% python3 -q
>>> import numpy as np
>>> np.set_printoptions(precision=3, suppress=True, linewidth=140, legacy="1.25")
>>> rng = np.random.default_rng(47023)
>>> feats = np.eye(3, dtype=int)[rng.permutation(3)] * np.array([2, -2, 2])
>>> feats
array([[ 0, -2,  0],
       [ 0,  0,  2],
       [ 2,  0,  0]])
>>> r0, v = feats[2], feats[0]
>>> r0 @ r0
4
>>> r0 @ v
0
>>> p = (r0 @ v) / (r0 @ r0) * r0
>>> v - p
array([ 0., -2.,  0.])
>>> np.linalg.matrix_rank(np.outer(r0, v))
1
>>> p
array([0., 0., 0.])
>>> W1 = np.array([[-2, -2, 3, -3], [3, 3, 0, 2], [1, -2, 0, 3]])
>>> b = np.array([3, -1, -3, 0])
>>> H = np.maximum(feats @ W1 + b, 0)
>>> (H > 0).astype(int)
array([[0, 0, 0, 0],
       [1, 0, 0, 1],
       [0, 0, 1, 0]])
>>> np.linalg.matrix_rank(H)
2
>>> W2 = np.array([[1, 3, -4], [3, -5, 1], [1, 3, 5], [-2, 0, -5]])
>>> W1 @ W2
array([[  1,  13,  36],
       [  8,  -6, -19],
       [-11,  13, -21]])
>>> q, evecs = np.linalg.qr(feats[:, :1])[0], np.linalg.qr(feats[:, 1:])[0]
>>> sv = np.linalg.svd(q.T @ evecs, compute_uv=False)
>>> round(np.linalg.norm(q @ q.T - evecs @ evecs.T, 2), 3)
1.0
>>> sv
array([0.])
>>> feats[:, 2] @ feats[:, 1]
0
>>> feats.T @ feats
array([[4, 0, 0],
       [0, 4, 0],
       [0, 0, 4]])
>>> np.linalg.pinv(feats)
array([[ 0. ,  0. ,  0.5],
       [-0.5,  0. ,  0. ],
       [ 0. ,  0.5,  0. ]])
>>> np.linalg.norm(feats, axis=0)
array([2., 2., 2.])
>>> arr = np.array([[0.6, 1.5, 0.2], [1.8, 0.3, -0.5], [-0.1, 0.2, 0.9]])
>>> arr[2] = arr[0] + 0.05 * rng.normal(size=3)
>>> arr
array([[ 0.6  ,  1.5  ,  0.2  ],
       [ 1.8  ,  0.3  , -0.5  ],
       [ 0.611,  1.508,  0.241]])
>>> q = arr.astype(float).copy()
>>> for j in range(3):
...     q[:, j] -= q[:, :j] @ (q[:, :j].T @ q[:, j])
...     q[:, j] /= np.linalg.norm(q[:, j])
... 
>>> q
array([[ 0.301,  0.638, -0.709],
       [ 0.903, -0.43 , -0.003],
       [ 0.307,  0.639,  0.706]])
>>> np.linalg.svd(q, compute_uv=False)
array([1., 1., 1.])
>>> np.round(q @ q.T, 3) + 0
array([[1., 0., 0.],
       [0., 1., 0.],
       [0., 0., 1.]])
>>> np.round(q.T @ q, 3) + 0
array([[1., 0., 0.],
       [0., 1., 0.],
       [0., 0., 1.]])
>>> E = np.load("dump.npy")
>>> E
array([[0, 0, 0],
       [0, 0, 1],
       [0, 1, 0]])
>>> blk = np.stack([E, -2 * E, E[::-1]])
>>> blk.sum(axis=0)
array([[ 0,  1,  0],
       [ 0,  0,  0],
       [ 0, -1,  0]])
>>> blk.shape
(3, 3, 3)
>>> np.einsum("bij,cij->bc", blk, blk)
array([[ 2, -4,  1],
       [-4,  8, -2],
       [ 1, -2,  2]])
>>> (blk @ E.T).shape
(3, 3, 3)
>>> np.linalg.matrix_rank(blk.reshape(3, -1))
2
>>> vals, evecs = np.linalg.eigh(E)
>>> np.round(evecs.T @ evecs, 3) + 0
array([[1., 0., 0.],
       [0., 1., 0.],
       [0., 0., 1.]])
>>> np.abs(evecs[:, -1]).round(6).argmax()
1
>>> vals
array([-1.,  0.,  1.])
>>> np.unique(vals.round(6) + 0, return_counts=True)[1]
array([1, 1, 1])
>>> vals.sum(), np.trace(E)
(0.0, 0)
>>> np.round(evecs @ np.diag(vals) @ evecs.T, 3) + 0
array([[0., 0., 0.],
       [0., 0., 1.],
       [0., 1., 0.]])
>>> np.flatnonzero(np.linalg.matrix_power((E != 0) + (E.T != 0) + np.eye(3), 3)[1])
array([1, 2])
>>> round(float(np.linalg.det(E)), 3)
0.0
>>> (np.linalg.matrix_power((E != 0) + (E.T != 0) + np.eye(3), 3) > 0).astype(int)
array([[1, 0, 0],
       [0, 1, 1],
       [0, 1, 1]])
>>> out = np.array([[3, 1, 2], [1, 0, 1], [0, 2, 2]])
>>> np.einsum("ij,ij->i", arr, arr)
array([2.65 , 3.58 , 2.705])
>>> np.einsum("ik,kj->ij", arr, out)
array([[3.3  , 1.   , 3.1  ],
       [5.7  , 0.8  , 2.9  ],
       [3.341, 1.093, 3.212]])
>>> np.linalg.matrix_rank(np.vstack([arr, out.T]))
3
>>> arr @ out
array([[3.3  , 1.   , 3.1  ],
       [5.7  , 0.8  , 2.9  ],
       [3.341, 1.093, 3.212]])
>>> E[:, 1] @ E[:, 2]
0
>>> J = np.load("mat.npy")
>>> J
array([[-17.349, -19.224, -13.065],
       [-14.071, -15.357, -10.477],
       [ -4.685,  -4.657,  -3.8  ],
       [ -2.98 ,  -2.846,  -2.754],
       [ -1.368,  -1.244,  -1.745],
       [ -1.124,  -1.016,  -1.563],
       [ -0.947,  -0.856,  -1.417],
       [ -0.658,  -0.598,  -1.132],
       [  0.051,   0.052,   0.131],
       [  2.167,   2.884,   6.585],
       [  3.708,   5.12 ,  10.749]])
>>> Xs = (J - J.mean(axis=0)) / J.std(axis=0)
>>> np.argwhere(np.abs(Xs) > 2)
array([[0, 0],
       [0, 1]])
>>> b = np.linalg.lstsq(np.delete(Xs, 0, axis=1), Xs[:, 0])[0]
>>> np.round(1 - np.var(Xs[:, 0] - np.delete(Xs, 0, axis=1) @ b), 3)
0.999
>>> np.abs(b).argmax()
0
>>> cov = np.cov(J, rowvar=False)
>>> round(np.corrcoef(J[:, 0], J[:, 1])[0, 1], 3)
0.999
>>> np.polyfit(J[:, 0], J[:, 1], 1)
array([1.129, 0.391])
>>> np.argsort(-J.std(axis=0).round(6), kind="stable")
array([1, 2, 0])
>>> J.std(axis=0)
array([6.227, 7.032, 6.318])
>>> cov.shape
(3, 3)
>>> data = np.array([[-1.0, -2.0, -2.0], [-2.0, -1.0, -2.0], [-2.0, -2.0, -1.0]])
>>> x = np.array([2, -2, 2])
>>> rhs = data @ x
>>> b, lr = np.zeros(3), 1 / np.linalg.norm(data, 2) ** 2
>>> for i in range(50):
...     b -= lr * data.T @ (data @ b - rhs)
...     if i % 10 == 0: print(i, round(np.linalg.norm(data @ b - rhs), 3))
... 
0 3.135
10 2.084
20 1.386
30 0.921
40 0.613
>>> np.round(np.linalg.cond(data), 3)
5.0
>>> b
array([ 1.827, -1.654,  1.827])
>>> [round(float(np.linalg.det(data[:i, :i])), 2) + 0 for i in range(1, 4)]
[-1.0, -3.0, -5.0]
>>> np.einsum("ij,ji->", data, data)
27.0
>>> round(np.linalg.det(2 * data), 3), round(np.linalg.det(data), 3)
(-40.0, -5.0)
>>> W2 = J[[7, 5]].astype(float)
>>> for _ in range(6):
...     labels = np.linalg.norm(J[:, None] - W2, axis=-1).argmin(axis=1)
...     W2 = np.array([J[labels == j].mean(axis=0) for j in range(2)])
... 
>>> labels
array([1, 1, 0, 0, 0, 0, 0, 0, 0, 0, 0])
>>> np.bincount(labels)
array([9, 2])
>>> W2
array([[ -0.648,  -0.351,   0.562],
       [-15.71 , -17.291, -11.771]])
>>> W0 = np.load("out0.npy")
>>> W0
array([[-2., -3.,  0.,  0.],
       [-3., -3., -3.,  0.],
       [ 0., -3., -5., -3.],
       [ 0.,  0., -3., -6.]])
>>> x = np.array([3, 2, 2, -2])
>>> a = np.maximum(W0 @ x, 0)
>>> np.maximum(W0 @ x, 0) - np.maximum(-W0 @ x, 0)
array([-12., -21., -10.,   6.])
>>> np.flatnonzero(a > 1e-9)
array([3])
>>> out = W0 / np.linalg.norm(W0, axis=1, keepdims=True)
>>> cov = out @ out.T
>>> (cov - 2 * np.eye(4)).round(6).argmax(axis=1)
array([1, 0, 3, 2])
>>> (np.abs(cov) > 0.9).astype(int)
array([[1, 0, 0, 0],
       [0, 1, 0, 0],
       [0, 0, 1, 0],
       [0, 0, 0, 1]])
>>> cov[3]
array([0.   , 0.258, 0.75 , 1.   ])
>>> vals, evecs = np.linalg.eigh(W0)
>>> np.abs(evecs[:, -1])
array([0.6  , 0.678, 0.393, 0.16 ])
>>> round(float(vals.sum()), 3), np.trace(W0)
(-16.0, -16.0)
>>> np.linalg.matrix_rank(W0)
4
>>> round(np.linalg.norm(W0), 3)
11.314
>>> W0.sum(axis=0)
array([ -5.,  -9., -11.,  -9.])
>>> W0.sum(axis=1)
array([ -5.,  -9., -11.,  -9.])
>>> W2 = np.sign(np.array([[3, -5, 2], [2, -5, -4], [0, -2, 2]]))
>>> out = (np.tril(W2, -1) + np.eye(3)) @ (np.triu(W2, 1) + np.eye(3))
>>> vals = np.array([0, -1, -5])
>>> A = np.rint(out * vals @ np.linalg.inv(out)) + 0
>>> A
array([[ 3., -3., -4.],
       [ 0.,  0.,  0.],
       [ 8., -8., -9.]])
>>> np.sort(np.abs(np.linalg.eigvals(A)))
array([0., 1., 5.])
>>> A @ A
array([[-23.,  23.,  24.],
       [  0.,   0.,   0.],
       [-48.,  48.,  49.]])
>>> np.linalg.matrix_power(A, 3)
array([[ 123., -123., -124.],
       [   0.,    0.,    0.],
       [ 248., -248., -249.]])
>>> np.allclose(A @ A.T, A.T @ A)
False
>>> np.round(np.linalg.det(A), 3)
0.0
>>> np.round(np.abs(np.linalg.eigvals(A)).max(), 3)
5.0
>>> (A - A.T) / 2
array([[ 0. , -1.5, -6. ],
       [ 1.5,  0. ,  4. ],
       [ 6. , -4. ,  0. ]])
>>> Uu, sv, VT = np.linalg.svd(A)
>>> evecs = VT[:(sv > 1e-8).sum()]
>>> x = A[2] + -1 * A[1] + rng.integers(2) * np.eye(3)[1]
>>> x
array([ 8., -7., -9.])
>>> np.linalg.matrix_rank(np.vstack([A, x]))
3
>>> round(float(np.linalg.norm(x - evecs.T @ evecs @ x)), 3)
0.707
>>> np.allclose(evecs.T @ evecs @ x, x)
False
>>> np.round(np.linalg.det(A[::-1]), 3)
0.0
>>> round(float(np.linalg.det(A.T)), 3)
0.0
>>> np.round(np.linalg.det(2 * A), 3), round(np.linalg.det(A), 3)
(0.0, 0.0)
>>> np.linalg.eigvals(A)
array([-1., -5.,  0.])
>>> np.kron(np.eye(2, dtype=int), A)
array([[ 3., -3., -4.,  0., -0., -0.],
       [ 0.,  0.,  0.,  0.,  0.,  0.],
       [ 8., -8., -9.,  0., -0., -0.],
       [ 0., -0., -0.,  3., -3., -4.],
       [ 0.,  0.,  0.,  0.,  0.,  0.],
       [ 0., -0., -0.,  8., -8., -9.]])
>>> np.einsum("ii->", A)
-6.0
>>> out = np.array([[-1, 3, 1], [-2, 1, 1], [3, 2, 0]])
>>> np.einsum("ij,ij->i", A, A)
array([ 34.,   0., 209.])
>>> A @ out
array([[ -9.,  -2.,   0.],
       [  0.,   0.,   0.],
       [-19.,  -2.,   0.]])
>>> np.linalg.matrix_rank(A @ out)
2
>>> out.T @ A.T
array([[ -9.,   0., -19.],
       [ -2.,   0.,  -2.],
       [  0.,   0.,   0.]])
>>> X = np.loadtxt("block1.csv", delimiter=",")
>>> X
array([[-0.993,  0.933, -0.565],
       [-0.753,  0.604, -0.08 ],
       [ 0.05 , -0.07 , -0.04 ],
       [-0.99 ,  0.923, -0.537],
       [ 0.67 , -0.336,  0.345],
       [-0.336,  0.454,  0.273],
       [ 1.   , -0.999,  0.235],
       [-0.996,  0.949, -0.617],
       [-0.976,  0.885, -0.38 ],
       [-0.653,  0.753,  0.446],
       [-0.999,  0.989, -0.537],
       [-0.954,  0.885, -0.08 ],
       [-0.99 ,  0.933, -0.446],
       [-0.837,  0.721, -0.04 ],
       [ 0.927, -0.686,  0.508],
       [ 1.   , -0.996,  0.508],
       [ 0.999, -0.989,  0.592],
       [-0.959,  0.9  , -0.04 ],
       [ 0.993, -0.933,  0.565],
       [-0.797,  0.558, -0.273],
       [-0.686,  0.686,  0.235],
       [-0.749,  0.721,  0.197],
       [-0.544,  0.831,  0.726],
       [ 0.985, -0.941,  0.197]])
>>> out = np.c_[X[:, :1] @ np.array([[9]]), np.array([-1, 2, 0, 3, -3, 0, -3, 3, -1, 3, 2, -1, 0, 3, -3, 0, 3, 0, -2, -3, -1, 3, 3, 3])]
>>> out
array([[-8.937, -1.   ],
       [-6.777,  2.   ],
       [ 0.45 ,  0.   ],
       [-8.91 ,  3.   ],
       [ 6.03 , -3.   ],
       [-3.024,  0.   ],
       [ 9.   , -3.   ],
       [-8.964,  3.   ],
       [-8.784, -1.   ],
       [-5.877,  3.   ],
       [-8.991,  2.   ],
       [-8.586, -1.   ],
       [-8.91 ,  0.   ],
       [-7.533,  3.   ],
       [ 8.343, -3.   ],
       [ 9.   ,  0.   ],
       [ 8.991,  3.   ],
       [-8.631,  0.   ],
       [ 8.937, -2.   ],
       [-7.173, -3.   ],
       [-6.174, -1.   ],
       [-6.741,  3.   ],
       [-4.896,  3.   ],
       [ 8.865,  3.   ]])
>>> np.linalg.matrix_rank(np.c_[X, out])
4
>>> np.round(np.linalg.lstsq(X, out[:, 0])[0], 3) + 0
array([9., 0., 0.])
>>> np.linalg.matrix_rank(out)
2
>>> np.linalg.norm(np.linalg.qr(X)[0].T @ out, axis=0) ** 2 / ((out ** 2).sum(axis=0) + 1e-12)
array([1.   , 0.153])
>>> Xs = X - X.mean(axis=0)
>>> evecs = np.linalg.svd(Xs)[2][:2]
>>> out = Xs - Xs @ evecs.T @ evecs
>>> (Xs @ evecs.T).std(axis=0)
array([1.147, 0.296])
>>> np.diag(evecs.T @ evecs)
array([0.508, 0.516, 0.976])
>>> np.round(np.cov(Xs @ evecs.T, rowvar=False), 3) + 0
array([[1.373, 0.   ],
       [0.   , 0.091]])
>>> d = np.linalg.norm(X[:, None] - X[None], axis=-1)
>>> np.flatnonzero(d[16] < d.mean() / 2)
array([ 6, 14, 15, 16, 18, 23])
>>> d.shape
(24, 24)
>>> d.mean(axis=1).argmax()
16
>>> np.unravel_index(d.round(6).argmax(), d.shape)
(7, 16)
>>> hat = X @ np.linalg.solve(X.T @ X, X.T)
>>> np.allclose(hat @ hat, hat)
True
